$ ipython --no-banner

In [1]: import numpy as np

In [2]: from numpy import linalg as LA

In [3]: np.set_printoptions(suppress=True, linewidth=120)

In [4]: rnd = lambda a: np.round(a, 2) + 0

In [5]: m1 = np.load("run15.npy")

In [6]: m1
Out[6]: 
array([[-2, -1,  0,  1,  2,  3,  4,  5,  6],
       [ 7,  8,  9, 10, 11, 12, 13, 14, 15],
       [16, 17, 18, 19, 20, 21, 22, 23, 24],
       [25, 26, 27, 28, 29, 30, 31, 32, 33],
       [34, 35, 36, 37, 38, 39, 40, 41, 42],
       [43, 44, 45, 46, 47, 48, 49, 50, 51]])

In [7]: np.abs(np.diag(LA.qr(m1)[1])) > 1e-9
Out[7]: array([ True,  True, False, False, False, False])

In [8]: np.allclose(m1[:-1].T @ LA.lstsq(m1[:-1].T, m1[-1])[0], m1[-1])
Out[8]: True

In [9]: np.unique(m1.round(6), axis=0).shape
Out[9]: (6, 9)

In [10]: Uu, sig, vt = LA.svd(m1)

In [11]: vecs = vt[:(sig > 1e-8).sum()]

In [12]: rng = np.random.default_rng(171387)

In [13]: x = m1[2] + 4 * m1[5] + rng.integers(2) * np.eye(9)[8]

In [14]: x
Out[14]: array([188., 193., 198., 203., 208., 213., 218., 223., 228.])

In [15]: LA.matrix_rank(np.vstack([m1, x]))
Out[15]: np.int64(2)

In [16]: def softmax(z):
    ...:     e = np.exp(z - z.max(axis=-1, keepdims=True))
    ...:     return e / e.sum(axis=-1, keepdims=True)
    ...: 

In [17]: rnd(softmax(10 * m1[1]))
Out[17]: array([0., 0., 0., 0., 0., 0., 0., 0., 1.])

In [18]: rnd(softmax(m1[1]))
Out[18]: array([0.  , 0.  , 0.  , 0.  , 0.01, 0.03, 0.09, 0.23, 0.63])

In [19]: softmax(m1).sum(axis=1)
Out[19]: array([1., 1., 1., 1., 1., 1.])

In [20]: rnd(softmax(m1[1] + -2))
Out[20]: array([0.  , 0.  , 0.  , 0.  , 0.01, 0.03, 0.09, 0.23, 0.63])

In [21]: S = m1 @ m1.T / np.sqrt(9)

In [22]: rnd(softmax(S))
Out[22]: 
array([[0., 0., 0., 0., 0., 1.],
       [0., 0., 0., 0., 0., 1.],
       [0., 0., 0., 0., 0., 1.],
       [0., 0., 0., 0., 0., 1.],
       [0., 0., 0., 0., 0., 1.],
       [0., 0., 0., 0., 0., 1.]])

In [23]: rnd(softmax(S + np.triu(np.full(S.shape, -np.inf), 1)))
Out[23]: 
array([[1., 0., 0., 0., 0., 0.],
       [0., 1., 0., 0., 0., 0.],
       [0., 0., 1., 0., 0., 0.],
       [0., 0., 0., 1., 0., 0.],
       [0., 0., 0., 0., 1., 0.],
       [0., 0., 0., 0., 0., 1.]])

In [24]: M = np.loadtxt("data.csv", delimiter=",")

In [25]: M
Out[25]: 
array([[ 0.4 ,  2.11,  0.59,  1.76, -0.75,  0.06,  1.22,  1.71, -0.71],
       [-0.27,  1.12,  1.38,  0.1 , -1.74, -0.04, -0.3 , -1.48,  1.6 ],
       [ 0.97,  0.47, -0.58, -0.5 , -0.63,  1.55, -0.2 , -1.94, -1.22],
       [-0.79,  0.76, -0.53,  0.58, -0.44,  0.91, -1.5 ,  2.2 ,  1.75],
       [-0.03, -0.31, -0.69,  1.05,  2.61,  0.87,  2.16, -0.19,  1.51],
       [ 0.86,  2.02, -1.2 ,  0.76,  0.28, -1.86, -0.43, -0.17,  1.19],
       [-2.18, -0.08, -0.36,  1.79,  0.49, -0.69, -1.66, -0.42, -0.56],
       [-0.59,  1.59,  0.76, -1.69,  1.49,  0.45, -1.67, -1.17, -0.35],
       [-1.89,  0.52, -1.67, -1.71, -0.16, -0.08,  0.52, -0.12, -1.09]])

In [26]: x = np.array([-2, -1, 2, 0, -2, -2, 1, 1, -2])

In [27]: rnd((M * x).sum(axis=1))
Out[27]: array([ 4.  ,  0.76, -5.11, -3.98, -9.02, -5.96,  3.16, -4.91,  2.98])

In [28]: M @ np.eye(9)[3]
Out[28]: array([ 1.76,  0.1 , -0.5 ,  0.58,  1.05,  0.76,  1.79, -1.69, -1.71])

In [29]: rnd(M @ np.ones(9))
Out[29]: array([ 6.39,  0.37, -2.08,  2.94,  6.98,  1.45, -3.67, -1.18, -5.68])

In [30]: F = np.loadtxt("w.csv", delimiter=",")

In [31]: F
Out[31]: 
array([[  2.77,  -3.13,   1.24,  25.12,  13.56,   8.99],
       [ -2.31,  12.99,   1.38,  15.36,  -9.91,  -2.51],
       [  0.46,  -0.65,  -2.02,  24.39,  15.68,   9.12],
       [ -1.81,  12.77,   0.4 ,  13.37,  -7.64,  -3.44],
       [  3.83,  -3.3 ,   0.27,  27.08,  13.75,   9.66],
       [  2.09,  -2.02,  -0.87,  25.19,  13.58,  10.41],
       [ -1.39,  12.04,   1.37,  17.18,  -7.69,  -2.13],
       [  2.95,  -1.06,   0.21,  28.49,  14.01,   9.58],
       [ -0.85,  14.27,   1.18,  15.62,  -9.72,  -3.32],
       [  3.09,  -2.85,   1.79,  26.03,  13.86,  10.7 ],
       [-24.65,   2.15,  19.52,   6.67,   8.09, -12.19],
       [ -1.78,  14.3 ,   1.41,  16.46,  -7.22,  -3.23],
       [ -2.07,  14.78,   0.8 ,  17.16,  -7.91,  -2.7 ],
       [ -2.02,  13.6 ,   2.1 ,  16.66,  -8.26,  -0.8 ],
       [-23.83,   2.07,  21.27,  10.72,   7.89, -12.87],
       [  3.26,   0.68,  -1.89,  27.14,  14.48,  12.32],
       [  2.44,  -2.77,   0.16,  27.66,  13.89,   9.95],
       [ -1.55,  14.37,   2.29,  15.43,  -6.86,  -1.09],
       [  1.08,  -1.95,  -0.84,  25.27,  13.17,  12.13],
       [ -2.79,  13.36,   3.04,  16.49,  -8.25,  -2.79],
       [-22.77,   2.45,  22.52,   9.4 ,   6.57, -11.41],
       [ -1.8 ,  11.97,   1.92,  14.58,  -7.33,  -1.37],
       [ -2.23,  13.81,   3.85,  15.8 ,  -6.55,  -2.23],
       [-24.65,   0.48,  21.41,   8.09,   9.67, -12.45],
       [ -2.22,  13.72,   1.49,  15.75,  -6.65,  -1.13],
       [ -1.37,  12.79,   1.99,  17.12,  -7.78,  -4.  ]])

In [32]: x = np.array([1, 0, 0, 1, 1, 2])

In [33]: y = F @ x

In [34]: beta, lr = np.zeros(6), 1 / LA.norm(F, 2) ** 2

In [35]: for i in range(60):
    ...:     beta -= lr * F.T @ (F @ beta - y)
    ...:     if i % 10 == 0: print(i, round(LA.norm(F @ beta - y), 2))
    ...: 
0 74.02
10 5.61
20 5.5
30 5.39
40 5.28
50 5.17

In [36]: rnd(beta)
Out[36]: array([ 0.9 , -0.43, -0.6 ,  1.29,  0.96,  1.26])
